$ python -q
>>> import numpy as np
>>> import numpy.linalg as la
>>> np.set_printoptions(precision=1, suppress=True, linewidth=140, legacy="1.25")
>>> K = np.loadtxt("out7.csv", delimiter=",")
>>> K.round(1) + 0
array([[ 0.4,  0.1,  0.9, -0.1],
       [-0.7,  0.7,  0.2,  0. ],
       [-0.6, -0.6,  0.4,  0.3],
       [-0.3, -0.2,  0. , -0.9]])
>>> Q, V = la.qr(K[:, :1])[0], la.qr(K[:, 1:])[0]
>>> sv = la.svd(Q.T @ V, compute_uv=False)
>>> np.degrees(np.arccos(sv.clip(0, 1)))
array([90.])
>>> th = np.radians(45)
>>> r_ = np.eye(4)
>>> r_[1, 1] = r_[3, 3] = np.cos(th)
>>> r_[1, 3], r_[3, 1] = -np.sin(th), np.sin(th)
>>> print(r_)
[[ 1.   0.   0.   0. ]
 [ 0.   0.7  0.  -0.7]
 [ 0.   0.   1.   0. ]
 [ 0.   0.7  0.   0.7]]
>>> B = K @ r_.T
>>> np.allclose(la.norm(K, axis=1), la.norm(B, axis=1))
True
>>> B.round(1) + 0
array([[ 0.4,  0.2,  0.9,  0. ],
       [-0.7,  0.5,  0.2,  0.5],
       [-0.6, -0.7,  0.4, -0.2],
       [-0.3,  0.5,  0. , -0.8]])
>>> round(float(la.det(r_)), 1), round(np.trace(r_), 1)
(1.0, 3.4)
>>> x0 = np.array([4, -1, -9, 4])
>>> np.abs(la.eigvals(K))
array([1., 1., 1., 1.])
>>> np.round(la.inv(K), 1) + 0
array([[ 0.4, -0.7, -0.6, -0.3],
       [ 0.1,  0.7, -0.6, -0.2],
       [ 0.9,  0.2,  0.4,  0. ],
       [-0.1,  0. ,  0.3, -0.9]])
>>> round(la.det(K), 1)
-1.0
>>> K.T @ (K @ x0)
array([ 4., -1., -9.,  4.])
>>> K - K[0]
array([[ 0. ,  0. ,  0. ,  0. ],
       [-1. ,  0.6, -0.7,  0.2],
       [-1. , -0.8, -0.5,  0.5],
       [-0.7, -0.3, -0.9, -0.8]])
>>> la.svd(K, compute_uv=False)
array([1., 1., 1., 1.])
>>> np.unravel_index(np.abs(K).argmax(), K.shape)
(3, 3)
>>> print(np.round(K.sum(axis=0), 1) + 0)
[-1.1  0.   1.5 -0.7]
>>> B = np.array([[-2, 4, -1], [5, -1, 0], [0, 0, 5], [-1, -1, -1]])
>>> print(la.matrix_rank(np.vstack([K, B.T])))
4
>>> np.einsum("ij,ij->i", K, K)
array([1., 1., 1., 1.])
>>> np.round(K @ B, 1) + 0
array([[ 0. ,  1.5,  4.3],
       [ 4.9, -3.4,  1.5],
       [-2.4, -2. ,  2.1],
       [ 0.4,  0. ,  1.3]])
>>> np.round(B.T @ K.T, 1) + 0
array([[ 0. ,  4.9, -2.4,  0.4],
       [ 1.5, -3.4, -2. ,  0. ],
       [ 4.3,  1.5,  2.1,  1.3]])
